>>> import numpy as np
>>> from numpy import linalg as LA
>>> np.set_printoptions(suppress=True, linewidth=120)
>>> arr = np.loadtxt("block6.csv", delimiter=",")
>>> arr
array([[ 8.,  0.,  0.],
       [-9., -1.,  0.],
       [ 1., -1., -7.]])
>>> U, s, VT = LA.svd(arr, full_matrices=False)
>>> np.round(np.cumsum(s ** 2) / np.sum(s ** 2), 2)
array([0.75, 1.  , 1.  ])
>>> np.round(np.abs(VT[0]), 2)
array([1.  , 0.05, 0.07])
>>> np.round(VT @ VT.T, 2) + 0
array([[1., 0., 0.],
       [0., 1., 0.],
       [0., 0., 1.]])
>>> np.round(s / s[0], 2)
array([1.  , 0.58, 0.05])
>>> np.round(U.T @ arr @ VT.T, 2) + 0
array([[12.12,  0.  ,  0.  ],
       [ 0.  ,  7.05,  0.  ],
       [ 0.  ,  0.  ,  0.66]])
>>> (s > 1e-8).sum()
np.int64(3)
>>> np.allclose(U * s @ VT, arr)
True
>>> np.round(U.T @ U, 2) + 0
array([[1., 0., 0.],
       [0., 1., 0.],
       [0., 0., 1.]])
>>> np.round(LA.det(arr[::-1]), 2)
np.float64(-56.0)
>>> np.round(LA.eigvals(arr), 2)
array([-7., -1.,  8.])
>>> hat = np.triu(np.array([[2, 1, -3], [1, -3, 3], [-2, 3, 3]]), 1) + np.eye(3)
>>> A2 = hat @ arr @ LA.inv(hat)
>>> LA.matrix_rank(A2)
np.int64(3)
>>> np.trace(A2), np.trace(arr)
(np.float64(0.0), np.float64(0.0))
>>> A2
array([[ -4.,   6.,  -9.],
       [ -6.,   2., -45.],
       [  1.,  -2.,   2.]])
>>> vec = np.array([2, 0, 1])
>>> target = arr @ vec
>>> target
array([ 16., -18.,  -5.])
>>> np.round(LA.solve(arr, arr[:, 2]), 2)
array([-0., -0.,  1.])
>>> np.round(LA.solve(arr, 2 * target), 2) + 0
array([4., 0., 2.])
>>> W0 = np.load("data.npy")
>>> W0
array([[-1.  , -1.8 , -1.  , -0.8 ],
       [-0.47, -1.12, -0.26, -1.58],
       [-0.6 , -1.4 , -0.3 , -1.1 ]])
>>> A2 = np.array([[6, 5], [4, 9], [0, 3], [6, 8]])
>>> np.vstack([W0, A2.T]).shape
(5, 4)
